>>> import numpy as np
>>> from numpy import linalg as LA
>>> np.set_printoptions(precision=1, suppress=True, linewidth=200, legacy="1.25")
>>> def rd(a):
...     return np.round(a, 1) + 0
... 
>>> J = np.load("dump.npy")
>>> print(J)
[[ 9.3  8.   5.   5.   2.   0.   4.   8.   4.  -7.  -1.   2.   1. ]
 [ 9.   0.3  8.  -7.  -6.   8.   6.  -6.  -3.   6.   3.   4.   9. ]
 [-6.  -5.   7.3  5.   1.   6.  -9.  -5.  -7.  -5.  -9.  -6.  -4. ]
 [-3.  -2.   4.   5.3  5.   2.  -8.  -5.   9.  -6.   3.  -2.   1. ]
 [ 1.  -6.  -2.   5.   6.3 -4.  -4.   6.  -8.  -5.  -6.   9.  -3. ]
 [-5.   1.  -7.   2.  -7.  -2.7 -5.   7.   5.  -2.   7.  -8.   5. ]
 [-4.  -6.   3.  -4.   1.  -4.   0.3  2.   1.   5.   3.  -8.  -2. ]
 [-3.  -6.  -4.  -5.  -7.   2.   4.  -2.7 -1.  -4.   5.  -4.   0. ]
 [ 3.  -1.  -1.   6.   8.   4.  -8.  -5.   1.3 -5.   2.   6.   3. ]
 [ 8.   0.   5.   5.  -9.  -4.  -4.  -8.  -5.  -3.7  5.  -4.  -4. ]
 [ 0.  -4.   3.   4.  -1.  -3.   5.   7.   5.  -2.   3.3  6.  -8. ]
 [-5.  -7.   3.   9.  -7.   5.   3.  -9.   3.   4.  -2.   2.3  4. ]
 [ 9.   8.   5.   5.   2.   0.   4.   8.   4.  -7.  -1.   2.   1.3]]
>>> rng = np.random.default_rng(725129)
>>> lab = rng.permutation(13)
>>> print(lab)
[ 4  0  9  3 12 10  8  2  1  5  7 11  6]
>>> M2 = J[lab][:, lab]
>>> print(np.diag(M2))
[ 6.3  9.3 -3.7  5.3  1.3  3.3  1.3  7.3  0.3 -2.7 -2.7  2.3  0.3]
>>> np.allclose(M2, J)
False
>>> round(np.log10(LA.cond(J)))
2
>>> rd(LA.norm(J, 2) / LA.norm(J))
0.5
>>> u, r1 = J[11], J[12]
>>> print(rd(u @ r1))
-119.2
>>> rd(u @ u)
378.3
>>> pr = (u @ r1) / (u @ u) * u
>>> rd(pr)
array([ 1.6,  2.2, -0.9, -2.8,  2.2, -1.6, -0.9,  2.8, -0.9, -1.3,  0.6, -0.7, -1.3])
>>> rd((r1 - pr) @ u)
0.0
>>> Q, vecs = LA.qr(J[:, :4])[0], LA.qr(J[:, 4:])[0]
>>> sigma = LA.svd(Q.T @ vecs, compute_uv=False)
>>> rd(LA.norm(Q @ Q.T - vecs @ vecs.T, 2))
1.0
>>> (sigma > 0.9).sum()
2
>>> print(rd(sigma))
[1.  0.9 0.7 0.5]
>>> M2 = LA.invert(J)
Traceback (most recent call last):
  File "<python-input-25>", line 1, in <module>
    M2 = LA.invert(J)
         ^^^^^^^^^
AttributeError: module 'numpy.linalg' has no attribute 'invert'
>>> M2 = LA.inv(J)
>>> rd(LA.cond(J))
214.4
>>> rd(LA.slogdet(J)[0])
1.0
>>> print(np.allclose(M2, J.T))
False
>>> feats = np.load("case7.npy")
>>> feats
array([[-10. ,   0.8,  -5.2,  -4.3,   3.1,  -6.1,  -0.7,  13.6,   4.6],
       [  7.3,   1.4,  -0.5,   4. ,  -5.9,  -0.5,  -6.1, -15.7,  -3.4],
       [ -2.6,   9.2,   5. ,  -2.5,   0.3,  -6.1,  -0.6,  15.4,   1.6],
       [ -8.1,   5.8,  -4.6,  -4.5,   4.5, -13. ,  -2.7,  -2.6,  -7.5],
       [  8.9,  -1.7,   3.8,   4.2,   7.7,   2.6,   1.3, -13.9,   4.8],
       [ -2.1, -10.5,   0.9,   2.3,  12. , -10.1,   0.5,   5.8,  -0.2],
       [  5.6,   8.1,   5.9,   1.9,  13. ,  -2.1,  -6.1,  -2.7,  -6.8],
       [  2.5,   1.2, -10.4,   0. ,  -6.6,  -1.3, -14.6,   5.1,  -0.9],
       [  7.7,  -1.6,  -4.8,  -8. ,   3. ,  12.3,   3.7,  -8.5,   2.5],
       [  1.9,  -2.5,   1.2,  10.8,   1.9,  -4.9, -13.5,  -3.1,  -7.3],
       [  0.5,   0.1,  -0.7,  -4. ,  -3.1,  -1.6,  17.2,  -4.2,  -7.6],
       [  5.3,  -6.3,   1.2,   8.1,  -3.2,   6.2,   4.6, -11.4,  -8. ],
       [  7.2,   4.1, -10.5,  -4.5, -10.7,   3. ,   2.6,   6.7,   5.1],
       [ -2.7,   4.4,  -0.4,   1.6,  14.7,  -3.9,  -8.4,  -6.6,  -5.1],
       [ -2. ,  -7.9,   5.5, -12.5,   9.5,  -2.4,  -1.5,   7. ,   1.2],
       [ -2.4,  -0.4,  -0.8,  -6. ,  -2. , -16.4,   0.3,   3.1,   8.7],
       [-12.3,   5.7,   4.9,  -3.6,  -2.7,   3.3,   1. , -11.6,   4.8],
       [ -0.3,  -0.3,   4.8,   6.4,   0.1,  11.6,  12. ,  -2.2,  -7.3],
       [ 15.1,   3.4,  -9.2,   0.9,  -3.8,  -7.1,   2.9,  -0.3,  -1.2],
       [  3. ,   2.9,   2. ,  -0.4,  15.2,   4.3,   8.9,   3.5,  -6.1],
       [  0.4,   5.2,  -4.4,  10.7, -10.4,  -8.5,   4.4,   6.1,  -1.3],
       [ -5.1,  -5.1,   7.1,  -8. ,  -0.6, -13.2,   6.1,  -3.2,  -3. ],
       [  1.8,   0.8,  -0.6, -10. ,   5.1,   3.8,   0.1,   0.3,  16. ],
       [  5.5,  -0.9,   1.2,   7.9,  -0.7,  10.2,  -9.8,  -8.1,  -6.3],
       [ -9.6,  -2.7,  10.9,   2.7, -10.8,  -3.1,   1.1,   0.1,  -6.7],
       [  0.7,   4.4,  -5.2,   0.8,   5.3,  10.4,  -9.7,  -2.4, -10.8]])
>>> C = feats[[3, 10]].astype(float)
>>> for _ in range(6):
...     lab = LA.norm(feats[:, None] - C, axis=-1).argmin(axis=1)
...     C = np.array([feats[lab == j].mean(axis=0) for j in range(2)])
... 
>>> lab
array([0, 1, 0, 0, 1, 0, 0, 0, 1, 0, 1, 1, 1, 0, 0, 0, 0, 1, 1, 1, 0, 0, 1, 1, 0, 1])
>>> rd(C)
array([[-3.3,  0.8,  1.1, -0.8,  1.8, -6.3, -2.5,  1.9, -1.3],
       [ 5.2,  0.5, -1.5,  0.4,  0.8,  4.6,  2.3, -4.7, -1.9]])
>>> rd(C[1] - C[0])
array([ 8.5, -0.3, -2.7,  1.3, -1.1, 10.9,  4.8, -6.6, -0.6])
>>> blk = np.stack([C, 2 * C, C[::-1]])
>>> blk.shape
(3, 2, 9)
>>> rd(LA.norm(blk, axis=(1, 2)))
array([12.3, 24.5, 12.3])
>>> LA.matrix_rank(blk)
array([2, 2, 2])
>>> (blk @ C.T).shape
(3, 2, 2)
>>> rd(np.einsum("bij,cij->bc", blk, blk))
array([[ 150.3,  300.5, -117.3],
       [ 300.5,  601.1, -234.6],
       [-117.3, -234.6,  150.3]])
>>> LA.matrix_rank(blk.reshape(3, -1))
2
>>> gram = np.cov(feats, rowvar=False)
>>> rd(LA.eigvalsh(gram)[::-1])
array([106.7,  64.6,  62.9,  54.8,  37.4,  32.5,  21.9,  16.6,  10.3])
>>> rd(np.polyfit(feats[:, 8], feats[:, 2], 1))
array([-0.1, -0.3])
>>> lab = feats[:, 3] > np.median(feats[:, 3])
>>> u = feats[lab].mean(axis=0) - feats[~lab].mean(axis=0)
>>> rd((((feats - feats.mean(axis=0)) @ u > 0) == lab).mean())
1.0
>>> rd(u)
array([ 4.3, -1. ,  1.8, 10. ,  0.4,  2.6, -3.6, -6.1, -6.1])
>>> np.argsort(-np.abs(u).round(6), kind="stable")
array([3, 7, 8, 0, 6, 5, 2, 1, 4])
>>> feats @ feats
Traceback (most recent call last):
  File "<python-input-52>", line 1, in <module>
    feats @ feats
    ~~~~~~^~~~~~~
ValueError: matmul: Input operand 1 has a mismatch in its core dimension 0, with gufunc signature (n?,k),(k,m?)->(n?,m?) (size 26 is different from 9)
>>> gram = feats.T @ feats
>>> np.allclose(gram, gram.T)
True
>>> print(rd(LA.svd(feats, compute_uv=False) ** 2))
[2678.8 1679.5 1579.8 1376.   934.6  878.2  593.8  418.5  261.4]
>>> rd(LA.eigvalsh(gram)[::-1])
array([2678.8, 1679.5, 1579.8, 1376. ,  934.6,  878.2,  593.8,  418.5,  261.4])
>>> rd(np.diag(gram))
array([1047.7,  582. ,  752.5,  968.6, 1470.4, 1570.9, 1370.8, 1582.7, 1055. ])
>>> W0 = np.load("mat.npy")
>>> W0
array([[0, 0, 0, 0, 3, 0, 3, 0, 0, 0, 0, 2, 0],
       [0, 0, 0, 0, 2, 0, 2, 0, 0, 3, 0, 0, 0],
       [0, 0, 1, 0, 0, 0, 1, 0, 0, 1, 0, 1, 0],
       [0, 0, 0, 1, 0, 0, 0, 0, 0, 0, 0, 0, 0],
       [3, 0, 0, 0, 0, 0, 0, 0, 0, 3, 0, 0, 0],
       [0, 1, 1, 0, 0, 0, 0, 0, 0, 0, 0, 0, 0],
       [0, 3, 0, 1, 0, 0, 1, 0, 0, 1, 0, 1, 0]])
>>> W0.shape
(7, 13)
>>> W0[:, 13]
Traceback (most recent call last):
  File "<python-input-61>", line 1, in <module>
    W0[:, 13]
    ~~^^^^^^^
IndexError: index 13 is out of bounds for axis 1 with size 13
>>> np.count_nonzero(W0)
20
>>> rd(W0.mean(axis=0))
array([0.4, 0.6, 0.3, 0.3, 0.7, 0. , 1. , 0. , 0. , 1.1, 0. , 0.6, 0. ])
>>> np.zeros(7, 13)
Traceback (most recent call last):
  File "<python-input-64>", line 1, in <module>
    np.zeros(7, 13)
    ~~~~~~~~^^^^^^^
TypeError: Cannot interpret '13' as a data type
>>> W0.sum(axis=1)
array([8, 7, 4, 1, 6, 2, 7])
>>> rd(LA.svd(W0, compute_uv=False))
array([6.2, 4.4, 3.4, 1.9, 1.5, 1. , 0.8])
>>> np.diff(W0, axis=0)
array([[ 0,  0,  0,  0, -1,  0, -1,  0,  0,  3,  0, -2,  0],
       [ 0,  0,  1,  0, -2,  0, -1,  0,  0, -2,  0,  1,  0],
       [ 0,  0, -1,  1,  0,  0, -1,  0,  0, -1,  0, -1,  0],
       [ 3,  0,  0, -1,  0,  0,  0,  0,  0,  3,  0,  0,  0],
       [-3,  1,  1,  0,  0,  0,  0,  0,  0, -3,  0,  0,  0],
       [ 0,  2, -1,  1,  0,  0,  1,  0,  0,  1,  0,  1,  0]])
>>> LA.matrix_rank(W0)
7
>>> w1 = np.array([[1, -2, 1, 0, -1],
...     [-2, 2, 0, 0, -1],
...     [-2, 2, 0, -2, 0],
...     [1, -1, 0, -1, -2],
...     [-1, -1, -2, 2, -1],
...     [-1, 1, 2, 1, -2],
...     [1, 1, 2, 1, 1],
...     [-2, -1, 2, -1, -2],
...     [2, 0, -1, -2, 2],
...     [0, -1, -1, -1, 1],
...     [0, -1, 2, -1, -1],
...     [2, -2, 2, -1, 0],
...     [1, 0, -1, 2, -1]])
>>> b = np.array([8, 1, 7, 1, 6])
>>> hid = np.maximum(W0 @ w1 + b, 0)
>>> hid
array([[12,  0, 11,  8,  6],
       [ 8,  0,  4,  4,  9],
       [ 9,  1, 10,  0,  8],
       [ 9,  0,  7,  0,  4],
       [11,  0,  7,  0,  6],
       [ 4,  5,  7,  0,  5],
       [ 6,  4, 10,  0,  3]])
>>> LA.matrix_rank(hid)
5
>>> C = np.array([[0, 2, 2], [0, 1, 2], [1, 0, 2], [2, 0, 0], [0, 2, 1]])
>>> (hid @ C).round(6).argmax(axis=1)
array([2, 1, 2, 2, 2, 2, 2])
>>> theta = np.radians(180)
>>> R = np.eye(13)
>>> R[3, 3] = R[8, 8] = np.cos(theta)
>>> R[3, 8], R[8, 3] = -np.sin(theta), np.sin(theta)
>>> M2 = W0 @ R.T
>>> rd(LA.svd(W0, compute_uv=False)), rd(LA.svd(M2, compute_uv=False))
(array([6.2, 4.4, 3.4, 1.9, 1.5, 1. , 0.8]), array([6.2, 4.4, 3.4, 1.9, 1.5, 1. , 0.8]))
>>> rd(LA.det(R)), np.trace(R)
(1.0, 9.0)
>>> np.allclose(LA.norm(W0, axis=1), LA.norm(M2, axis=1))
True
>>> np.allclose(W0 @ W0.T, M2 @ M2.T)
True
>>> print(rd(np.abs(M2 - W0).max(axis=0)))
[0. 0. 0. 2. 0. 0. 0. 0. 0. 0. 0. 0. 0.]
>>> mat = np.load("a.npy")
>>> mat
array([[ 0. ,  0. ,  0. ,  0. ,  0. ,  0. ,  0. ,  0. ,  0. ,  0. ,  0. ,  0. ,  0. ],
       [ 0.3,  1. , -0.8,  0.2, -1.8, -1.8, -0.8,  1. , -2.2,  1.6,  3.4, -1.8,  0. ],
       [ 0.3,  0.8, -0.6,  0.1, -1.4, -1.4, -0.6,  0.8, -1.8,  1.3,  2.7, -1.4,  0. ],
       [ 0.4,  1.2, -1. ,  0.2, -2.2, -2.2, -1. ,  1.2, -2.8,  2. ,  4.2, -2.2,  0. ],
       [-0.1, -0.4,  0.3, -0.1,  0.7,  0.7,  0.3, -0.4,  0.8, -0.6, -1.3,  0.7,  0. ],
       [ 0.1,  0.3, -0.2,  0. , -0.6, -0.6, -0.2,  0.3, -0.7,  0.5,  1. , -0.6,  0. ],
       [ 0. , -0.1,  0. ,  0. ,  0.1,  0.1,  0. , -0.1,  0.1, -0.1, -0.2,  0.1,  0. ],
       [-0.3, -1. ,  0.8, -0.2,  1.9,  1.9,  0.8, -1. ,  2.4, -1.7, -3.6,  1.9,  0. ],
       [ 0. ,  0.1,  0. ,  0. , -0.1, -0.1,  0. ,  0.1, -0.1,  0.1,  0.2, -0.1,  0. ],
       [-0.3, -1. ,  0.8, -0.2,  1.9,  1.9,  0.8, -1. ,  2.4, -1.7, -3.6,  1.9,  0. ],
       [ 0. ,  0.1,  0. ,  0. , -0.1, -0.1,  0. ,  0.1, -0.1,  0.1,  0.2, -0.1,  0. ],
       [-0.1, -0.2,  0.2,  0. ,  0.3,  0.3,  0.2, -0.2,  0.4, -0.3, -0.6,  0.3,  0. ]])
>>> LA.cond(mat) > 100
True
>>> [round(float(x), 1) for x in LA.svd(mat, compute_uv=False)[:3]]
[13.5, 0.2, 0.2]
>>> rd(LA.norm(mat, 2) / LA.norm(mat))
1.0
>>> print(LA.matrix_rank(mat, rtol=0.1))
1
>>> np.argsort(-LA.norm(mat, axis=0).round(6), kind="stable")[:3]
array([10,  8,  4])
>>> u = np.array([0, -4, -2])
>>> rd(np.convolve(mat[5], u))
array([ 0. , -0.4, -1.4,  0.2,  0.4,  2.4,  3.6,  2. , -0.8,  2.2, -0.6, -5. ,  0.4,  1.2,  0. ])
>>> rd(np.correlate(mat[5], mat[6], "full"))
array([ 0. ,  0. ,  0. , -0.1,  0. ,  0. ,  0. ,  0.2,  0.1, -0.1,  0.2,  0. , -0.6,  0.1,  0.1, -0.1,  0.1,  0.2,  0. ,  0. ,  0. , -0.1,  0.1,  0. ,  0. ])
>>> rd(np.cross(mat[5, :3], mat[6, :3]))
array([0., 0., 0.])
>>> print(rd(np.polyval(u, mat[5])))
[-2.4 -3.2 -1.2 -2.   0.4  0.4 -1.2 -3.2  0.8 -4.  -6.   0.4 -2. ]
>>> U, sigma, vt = LA.svd(mat)
>>> vecs = vt[:(sigma > 1e-8).sum()]
>>> x0 = mat[8] + -1 * mat[2] + rng.integers(2) * np.eye(13)[11]
>>> rd(x0)
array([-0.3, -0.7,  0.6, -0.1,  1.3,  1.3,  0.6, -0.7,  1.7, -1.2, -2.5,  1.3,  0. ])
>>> print(rd(np.diag(vecs.T @ vecs)))
[1.  0.4 0.5 0.7 0.3 0.3 0.5 0.4 0.6 0.2 0.7 0.3 0. ]
